$ python -q
>>> import numpy as np
>>> from numpy import linalg as LA
>>> np.set_printoptions(precision=3, suppress=True, linewidth=100)
>>> arr = np.array([[-9, 4, 3, 8], [3, 6, 1, -9], [3, 6, 1, -9], [3, -3, 4, 9]])
>>> # rows 1 and 2 are equal
>>> rank = LA.matrix_rank(arr)
>>> rank
np.int64(3)
>>> ns = LA.svd(arr)[2][rank:].T
>>> np.allclose(arr @ ns, 0)
True
>>> ns @ ns.T
array([[ 0.107,  0.168, -0.229,  0.122],
       [ 0.168,  0.264, -0.359,  0.192],
       [-0.229, -0.359,  0.49 , -0.261],
       [ 0.122,  0.192, -0.261,  0.139]])
>>> np.round(arr @ ns, 3) + 0
array([[0.],
       [0.],
       [0.],
       [0.]])
>>> U, sv, VT = LA.svd(arr)
>>> sv.round(3) + 0
array([19.554, 10.677,  6.531,  0.   ])
>>> B = U[:, :3] @ np.diag(sv[:3]) @ VT[:3]
>>> B
array([[-9.,  4.,  3.,  8.],
       [ 3.,  6.,  1., -9.],
       [ 3.,  6.,  1., -9.],
       [ 3., -3.,  4.,  9.]])
>>> round(float(np.abs(arr - B).max()), 3)
0.0
>>> LA.matrix_rank(B)
np.int64(3)
>>> np.round(LA.norm(arr - B, 2), 3), round(float(sv[3]), 3)
(np.float64(0.0), 0.0)
>>> rng = np.random.default_rng(4)
>>> B = arr + rng.integers(-2, 3, (4, 3)) @ rng.integers(-2, 3, (3, 4))
>>> B
array([[ -8,  14,  -3,   6],
       [  3,  14,  -5,  -9],
       [  3,   6,   3, -13],
       [  4,  -5,   7,   7]])
>>> np.round(LA.svd(B - arr, compute_uv=False), 3) + 0
array([15.772,  5.386,  1.115,  0.   ])
>>> hat = np.triu(np.array([[4, 1, 0, 0], [0, 2, 0, 4], [2, 4, 1, 1], [4, 2, 2, 3]]), 1) + np.eye(4)
>>> B = hat @ arr @ LA.inv(hat)
>>> LA.matrix_rank(B)
np.int64(3)
>>> round(float(LA.det(B)), 3)
0.0
>>> np.round(np.poly(B), 3) + 0
array([   1.,   -7., -117., 1170.,    0.])
>>> W0 = np.load("out15.npy")
>>> W0
array([[0.5, 0.5, 0. ],
       [0. , 1. , 0. ],
       [0. , 0. , 1. ]])
>>> W0.sum(axis=1)
array([1., 1., 1.])
>>> np.round(LA.matrix_power(W0, 100), 3) + 0
array([[0., 1., 0.],
       [0., 1., 0.],
       [0., 0., 1.]])
>>> W0 @ np.ones(3)
array([1., 1., 1.])
>>> LA.matrix_power(W0, 2)
array([[0.25, 0.75, 0.  ],
       [0.  , 1.  , 0.  ],
       [0.  , 0.  , 1.  ]])
>>> p = np.eye(3)[1]
>>> for _ in range(5):
...     p = p @ W0
...     print(p.round(3))
... 
[0. 1. 0.]
[0. 1. 0.]
[0. 1. 0.]
[0. 1. 0.]
[0. 1. 0.]
